$ python -q
>>> import numpy as np
>>> from numpy import linalg as LA
>>> np.set_printoptions(precision=3, suppress=True, linewidth=200, floatmode="fixed")
>>> rnd = lambda a: np.round(a, 3) + 0
>>> sig = 5 * 0.5 ** np.arange(6)
>>> q, _ = LA.qr(np.array([[-1.1, -0.5, 1.0, -0.1, 0.9, 1.5],
...     [1.1, 0.9, -0.5, -1.5, 2.2, 1.0],
...     [-1.3, -1.6, -1.2, -0.1, -0.5, -0.1],
...     [0.5, 0.9, 0.9, -0.1, 1.1, -1.5],
...     [-0.2, -0.8, -0.7, 0.6, 1.3, -0.8],
...     [0.8, 0.1, 1.0, -0.5, 0.2, -0.2]]))
>>> rng = np.random.default_rng(8310)
>>> A = rng.normal(size=(23, 6)) * sig @ q
>>> rnd(A)
array([[-4.062, -1.527,  2.989,  2.479, -1.422, -2.672],
       [-1.247, -1.403,  1.932, -0.813, -0.259, -1.101],
       [-1.620, -1.939,  1.768,  3.795, -2.475, -1.768],
       [-3.277, -2.748,  2.997,  4.034, -3.176, -1.943],
       [-1.326, -1.935,  2.061,  2.005, -2.154, -1.975],
       [ 0.815,  2.609, -2.762, -0.246,  1.825,  1.948],
       [ 3.136,  2.391, -2.643, -5.866,  3.712,  2.373],
       [-2.324, -0.249,  1.523, -0.305,  0.021, -0.611],
       [-3.900, -2.204,  4.328, -2.307, -0.098, -1.262],
       [ 0.609,  4.212, -3.083, -4.739,  5.147,  3.139],
       [ 2.231, -0.148, -1.273,  0.506, -0.480,  0.832],
       [ 0.098, -0.015, -0.467,  2.554, -0.707, -1.023],
       [-1.903, -0.951,  1.695, -0.655, -0.420, -0.722],
       [ 1.817,  0.131, -0.784, -0.778,  0.221, -0.008],
       [ 6.727,  1.430, -4.105, -0.616,  1.043, -0.322],
       [ 0.839,  1.720, -1.261, -3.287,  2.852,  2.525],
       [-2.949, -1.200,  2.382,  1.296, -1.076, -2.162],
       [-1.494,  1.083,  0.577, -5.725,  3.724,  1.976],
       [ 5.770,  0.881, -3.843,  1.329,  0.086, -1.021],
       [ 1.488,  0.614, -0.482, -2.844,  1.538, -0.324],
       [-1.171, -3.372,  3.721,  0.370, -2.185, -2.763],
       [ 2.178,  3.239, -3.358, -2.320,  3.311,  2.273],
       [ 0.006,  0.100,  0.201, -0.660, -0.083, -0.311]])
>>> dist = LA.norm(A[:, None] - A[None], axis=-1)
>>> dist.mean(axis=1).argmax()
np.int64(9)
>>> LA.matrix_rank(dist ** 2)
np.int64(8)
>>> dist[4].round(6).argsort(kind="stable")[:4]
array([ 4,  2, 16, 20])
>>> A2 = np.c_[A[:, :5] @ np.array([[3, -3, 2, 1, 2],
...     [-3, 3, -1, 1, -1],
...     [0, 0, 3, 3, -2],
...     [0, -1, -1, 1, 1],
...     [2, 2, 3, -3, 1]]), np.array([0, -1, 0, 1, 2, -2, -2, 0, -2, 0, 0, 0, 1, -2, -2, -2, -2, 1, -1, -2, 2, -2, -2])]
>>> rnd(A2)
array([[-10.448,   2.283,  -4.373,  10.121, -11.519,   0.000],
       [ -0.053,  -0.172,   4.738,   3.111,  -6.028,  -1.000],
       [ -3.995,  -9.702,  -7.219,  12.965,  -3.518,   0.000],
       [ -7.938,  -8.800,  -8.375,  16.529,  -8.943,   1.000],
       [ -2.483,  -8.137,  -3.002,  11.388,  -4.989,   2.000],
       [ -1.732,   9.279,  -3.542, -10.583,   6.123,  -2.000],
       [  9.659,  11.054,  12.953, -19.404,   7.013,  -2.000],
       [ -6.185,   6.571,   0.537,   1.631,  -7.731,   0.000],
       [ -5.283,   7.200,   9.402,   4.866, -16.657,  -2.000],
       [ -0.515,  25.844,   7.938, -24.609,   3.580,   0.000],
       [  6.175,  -8.602,  -1.157,   0.210,   7.182,   0.000],
       [ -1.075,  -4.307,  -5.864,   3.357,   2.992,   0.000],
       [ -3.694,   2.669,   1.626,   2.836,  -7.319,   1.000],
       [  5.497,  -3.838,   2.589,  -1.844,   4.514,  -2.000],
       [ 17.976, -13.189,   3.453,  -7.902,  20.660,  -2.000],
       [  3.061,  11.632,   8.018, -13.065,   2.045,  -2.000],
       [ -7.399,   1.798,  -2.076,   7.522,  -9.242,  -2.000],
       [ -0.283,  20.906,  14.558, -15.578,  -7.227,   1.000],
       [ 14.837, -15.823,  -1.941,  -3.805,  19.758,  -1.000],
       [  5.697,   3.299,   8.374,  -6.801,   2.018,  -2.000],
       [  2.231, -11.341,   5.266,  13.544,  -8.228,   2.000],
       [  3.440,  12.123,   3.298, -16.908,   8.823,  -2.000],
       [ -0.447,   0.774,   0.925,   0.298,  -1.231,  -2.000]])
>>> rnd(LA.lstsq(A, A2[:, 0])[0])
array([ 3.000, -3.000,  0.000,  0.000,  2.000,  0.000])
>>> rnd(LA.norm(LA.qr(A)[0].T @ A2, axis=0) ** 2 / ((A2 ** 2).sum(axis=0) + 1e-12))
array([1.000, 1.000, 1.000, 1.000, 1.000, 0.365])
>>> rnd(LA.norm(A2 - A @ LA.lstsq(A, A2)[0], axis=0))
array([0.000, 0.000, 0.000, 0.000, 0.000, 5.799])
>>> ang = rng.uniform(0, 2 * np.pi, 21)
>>> q, _ = LA.qr(np.array([[-0.3, 1.4],
...     [1.5, -1.2],
...     [0.2, 0.3],
...     [-0.5, 0.6],
...     [0.5, -0.6],
...     [0.9, 1.9]]))
>>> K = 5 * np.c_[np.cos(ang), np.sin(ang)] @ q.T
>>> rnd(K)
array([[ 1.798, -4.114, -0.162,  1.540, -1.540, -0.266],
       [-2.206,  0.646, -0.737, -0.573,  0.573, -4.303],
       [ 2.474, -3.133,  0.315,  1.363, -1.363,  2.292],
       [ 0.374,  2.862,  0.757, -0.791,  0.791,  3.853],
       [ 1.328,  1.441,  0.833, -0.202,  0.202,  4.515],
       [ 0.183, -3.452, -0.662,  1.063, -1.063, -3.218],
       [-0.648,  3.821,  0.556, -1.253,  1.253,  2.556],
       [-2.508,  2.206, -0.525, -1.092,  1.092, -3.344],
       [-0.954, -2.067, -0.818,  0.453, -0.453, -4.329],
       [-1.731, -0.631, -0.821, -0.110,  0.110, -4.573],
       [-2.249,  3.755, -0.093, -1.510,  1.510, -1.129],
       [-0.073, -3.201, -0.709,  0.944, -0.944, -3.530],
       [ 2.335, -3.595,  0.162,  1.477, -1.477,  1.494],
       [ 0.004, -3.280, -0.696,  0.981, -0.981, -3.440],
       [ 2.334, -3.597,  0.161,  1.478, -1.478,  1.489],
       [-0.847,  3.942,  0.502, -1.324,  1.324,  2.233],
       [ 1.986, -4.026, -0.069,  1.546, -1.546,  0.251],
       [ 1.150,  1.752,  0.829, -0.325,  0.325,  4.440],
       [ 2.397, -3.437,  0.220,  1.441, -1.441,  1.800],
       [-0.866, -2.200, -0.811,  0.508, -0.508, -4.270],
       [-2.220,  3.797, -0.073, -1.518,  1.518, -1.021]])
>>> cen = K - K.mean(axis=0)
>>> V = LA.svd(cen)[2][:2]
>>> A2 = cen - cen @ V.T @ V
>>> rnd(np.diag(V.T @ V))
array([0.254, 0.689, 0.028, 0.096, 0.096, 0.838])
>>> rnd((cen @ V.T).std(axis=0))
array([3.678, 3.295])
>>> rnd(LA.norm(A2) / LA.norm(cen))
np.float64(0.0)
>>> rnd(A2.std(axis=0))
array([0.000, 0.000, 0.000, 0.000, 0.000, 0.000])
>>> rnd(np.cov(cen @ V.T, rowvar=False))
array([[14.206,  0.000],
       [ 0.000, 11.401]])
